% python3 -q
>>> import numpy as np
>>> np.set_printoptions(precision=2, suppress=True, linewidth=160)
>>> def tidy(a):
...     return np.round(a, 2) + 0
... 
>>> feats = np.loadtxt("block11.csv", delimiter=",")
>>> feats
array([[ 0.4,  1.9, -0.4,  0.3,  0.2],
       [-0.9, -0.2,  0.3,  0.9, -1.6],
       [ 0.5,  1.1, -0.4, -1. , -1. ],
       [-1.3,  0.2, -0.1, -0.7, -1.2],
       [-0.8, -0.4,  0. ,  0.9, -1.9],
       [ 0.9, -0.7, -1.6, -0.6, -1.8]])
>>> u, v = feats[3], feats[1]
>>> u @ v
np.float64(2.39)
>>> pr = (u @ v) / (u @ u) * u
>>> tidy(v - pr)
array([-0.05, -0.33,  0.37,  1.36, -0.82])
>>> np.linalg.matrix_rank(np.outer(u, v))
np.int64(1)
>>> (v - pr) @ u
np.float64(0.0)
>>> tidy(np.linalg.norm(u + v) ** 2 + np.linalg.norm(u - v) ** 2)
np.float64(15.96)
>>> K = np.load("dump.npy")
>>> K
array([[3, 1, 2, 3, 2],
       [1, 1, 2, 2, 0],
       [3, 2, 3, 3, 1],
       [6, 4, 8, 9, 2]])
>>> left, sig, vt = np.linalg.svd(K)
>>> np.argmax(sig[:-1] / (sig[1:] + 1e-6)) + 1
np.int64(3)
>>> tidy(sig)
array([16.3 ,  1.89,  0.78,  0.  ])
>>> out = left[:, :3] @ np.diag(sig[:3]) @ vt[:3]
>>> np.linalg.matrix_rank(out)
np.int64(3)
>>> tidy(np.linalg.norm(K - out, 2)), tidy(sig[3])
(np.float64(0.0), np.float64(0.0))
>>> tidy(np.linalg.norm(K - out) / np.linalg.norm(K))
np.float64(0.0)
>>> x = np.array([-2, -9, -8, 6, 0])
>>> np.einsum("ij,j->i", K, x)
array([-13, -15, -30, -58])
>>> (K * x).sum(axis=1)
array([-13, -15, -30, -58])
>>> W0 = np.loadtxt("x.csv", delimiter=",")
>>> W0
array([[1., 1., 1.],
       [1., 1., 1.],
       [1., 1., 1.]])
>>> u = np.array([7, 1, 6])
>>> np.cross(W0[1, :3], W0[0, :3])
array([0., 0., 0.])
>>> np.convolve(W0[1], u)
array([ 7.,  8., 14.,  7.,  6.])
>>> np.polyval(u, W0[1])
array([14., 14., 14.])
